$ python3 -q
>>> import numpy as np
>>> np.set_printoptions(suppress=True, linewidth=120)
>>> E = np.load("test12.npy")
>>> E
array([[0, 6, 0, 0, 1, 5, 0, 0, 0, 5],
       [0, 0, 0, 0, 0, 2, 0, 1, 3, 0],
       [0, 8, 0, 0, 2, 6, 0, 0, 0, 7],
       [0, 0, 0, 0, 0, 2, 0, 1, 3, 0],
       [0, 2, 0, 0, 0, 3, 0, 0, 1, 1],
       [0, 6, 0, 0, 1, 5, 0, 0, 0, 5],
       [0, 0, 0, 0, 0, 1, 0, 2, 5, 0],
       [0, 2, 0, 0, 0, 3, 0, 0, 1, 1],
       [0, 8, 0, 0, 2, 6, 0, 0, 0, 7],
       [0, 8, 0, 0, 2, 6, 0, 0, 0, 7],
       [0, 4, 0, 0, 0, 4, 0, 0, 0, 3],
       [0, 2, 0, 0, 0, 3, 0, 0, 1, 1]])
>>> # rows and columns are dependent
>>> left, sv, Vh = np.linalg.svd(E)
>>> sv.round(3) + 0
array([26.626,  7.71 ,  2.795,  0.76 ,  0.471,  0.   ,  0.   ,  0.   ,  0.   ,  0.   ])
>>> out = left[:, :5] @ np.diag(sv[:5]) @ Vh[:5]
>>> np.linalg.matrix_rank(out)
np.int64(5)
>>> round(np.abs(E - out).max(), 3)
np.float64(0.0)
>>> round(np.linalg.norm(E - out) / np.linalg.norm(E), 3)
np.float64(0.0)
>>> round(np.linalg.norm(E - out, 2), 3), round(sv[5], 3)
(np.float64(0.0), np.float64(0.0))
>>> A = np.array([[0, 0, 3, 3, 0],
...     [3, 1, 0, 3, 3],
...     [1, 1, 1, 3, 0],
...     [3, 0, 0, 1, 3],
...     [0, 1, 1, 0, 0]])
>>> A
array([[0, 0, 3, 3, 0],
       [3, 1, 0, 3, 3],
       [1, 1, 1, 3, 0],
       [3, 0, 0, 1, 3],
       [0, 1, 1, 0, 0]])
>>> def softmax(z):
...     e = np.exp(z - z.max(axis=-1, keepdims=True))
...     return e / e.sum(axis=-1, keepdims=True)
... 
>>> np.round(softmax(A[0] + -3), 3)
array([0.023, 0.023, 0.465, 0.465, 0.023])
>>> np.round(softmax(10 * A[0]), 3) + 0
array([0. , 0. , 0.5, 0.5, 0. ])
>>> S = A @ A.T / np.sqrt(5)
>>> softmax(S).round(6).argmax(axis=1)
array([0, 1, 1, 1, 0])
>>> blk = np.stack([A, 5 * A, A[::-1]])
>>> blk.shape
(3, 5, 5)
>>> blk.sum(axis=0)
array([[ 0,  1, 19, 18,  0],
       [21,  6,  0, 19, 21],
       [ 7,  7,  7, 21,  0],
       [21,  1,  0,  9, 21],
       [ 0,  6,  9,  3,  0]])
>>> (blk @ A.T).shape
(3, 5, 5)
>>> np.linalg.matrix_rank(blk)
array([5, 5, 5])
>>> np.round(np.linalg.norm(blk, axis=(1, 2)), 3)
array([ 8.888, 44.441,  8.888])
>>> out = A ** -1
Traceback (most recent call last):
  File "<python-input-25>", line 1, in <module>
    out = A ** -1
          ~~^^~~~
ValueError: Integers to negative integer powers are not allowed.
>>> out = np.linalg.inv(A)
>>> round(float(np.linalg.slogdet(A)[0]), 3)
-1.0
>>> round(float(np.linalg.det(A) * np.linalg.det(out)), 3)
1.0
>>> W0 = np.load("sample16.npy")
>>> W0
array([[ 0., -1.,  0.,  0.,  0., -1.,  0.],
       [-1.,  0.,  0.,  0.,  0., -1.,  0.],
       [ 0.,  0.,  0., -1., -1.,  0., -1.],
       [ 0.,  0., -1.,  0., -1.,  0., -1.],
       [ 0.,  0., -1., -1.,  0.,  0., -1.],
       [-1., -1.,  0.,  0.,  0.,  0.,  0.],
       [ 0.,  0., -1., -1., -1.,  0.,  0.]])
>>> np.round(np.linalg.matrix_power(W0, 3), 3)
array([[-2., -3.,  0.,  0.,  0., -3.,  0.],
       [-3., -2.,  0.,  0.,  0., -3.,  0.],
       [ 0.,  0., -6., -7., -7.,  0., -7.],
       [ 0.,  0., -7., -6., -7.,  0., -7.],
       [ 0.,  0., -7., -7., -6.,  0., -7.],
       [-3., -3.,  0.,  0.,  0., -2.,  0.],
       [ 0.,  0., -7., -7., -7.,  0., -6.]])
>>> np.linalg.determinant(W0)
Traceback (most recent call last):
  File "<python-input-32>", line 1, in <module>
    np.linalg.determinant(W0)
    ^^^^^^^^^^^^^^^^^^^^^
AttributeError: module 'numpy.linalg' has no attribute 'determinant'
>>> W0.inv()
Traceback (most recent call last):
  File "<python-input-33>", line 1, in <module>
    W0.inv()
    ^^^^^^
AttributeError: 'numpy.ndarray' object has no attribute 'inv'
>>> x0 = np.array([0, 2, 1, 1, 3, 0, 1])
>>> target = W0 @ x0
>>> target
array([-2.,  0., -5., -5., -3., -2., -5.])
>>> np.round(np.linalg.solve(W0.T, W0[5]), 3)
array([-0., -0., -0., -0.,  0.,  1.,  0.])
>>> np.round(np.linalg.solve(W0, target), 3)
array([-0.,  2.,  1.,  1.,  3.,  0.,  1.])
>>> F = np.load("arr.npy")
>>> F
array([[ 0.315, -0.07 ,  0.452, -0.117,  0.125,  0.326,  0.791, -0.671, -0.852, -0.363,  0.354,  0.086],
       [-0.745,  0.331,  0.428,  0.642,  0.103, -0.414, -0.238,  0.086,  0.312, -0.201, -0.244, -0.104],
       [-0.536, -1.805, -1.144, -1.439,  1.812,  0.231, -0.716,  0.675, -0.792,  1.225, -1.418,  2.207],
       [-0.009, -0.289, -0.208, -0.248, -0.168,  0.093, -0.253,  0.168,  0.28 ,  0.07 ,  0.194,  0.05 ],
       [ 0.411,  0.731,  0.939,  0.425, -0.178,  0.129,  1.1  , -0.901, -1.404, -0.692,  0.418, -1.391]])
>>> left, sv = np.linalg.svd(F)
Traceback (most recent call last):
  File "<python-input-41>", line 1, in <module>
    left, sv = np.linalg.svd(F)
    ^^^^^^^^
ValueError: too many values to unpack (expected 2)
>>> left, sv, Vh = np.linalg.svd(F, full_matrices=False)
>>> round(float(np.sqrt((sv ** 2).sum())), 3), round(np.linalg.norm(F), 3)
(5.771, np.float64(5.771))
>>> np.round(sv / sv[0], 3)
array([1.   , 0.5  , 0.25 , 0.125, 0.063])
>>> np.round(left.T @ F @ Vh.T, 3) + 0
array([[5.   , 0.   , 0.   , 0.   , 0.   ],
       [0.   , 2.5  , 0.   , 0.   , 0.   ],
       [0.   , 0.   , 1.25 , 0.   , 0.   ],
       [0.   , 0.   , 0.   , 0.625, 0.   ],
       [0.   , 0.   , 0.   , 0.   , 0.313]])
>>> np.round(np.abs(Vh[0]), 3)
array([0.131, 0.389, 0.305, 0.299, 0.327, 0.027, 0.246, 0.218, 0.012, 0.29 , 0.29 , 0.515])
>>> np.round(left.T @ left, 3) + 0
array([[1., 0., 0., 0., 0.],
       [0., 1., 0., 0., 0.],
       [0., 0., 1., 0., 0.],
       [0., 0., 0., 1., 0.],
       [0., 0., 0., 0., 1.]])
>>> (sv > 1e-8).sum()
np.int64(5)
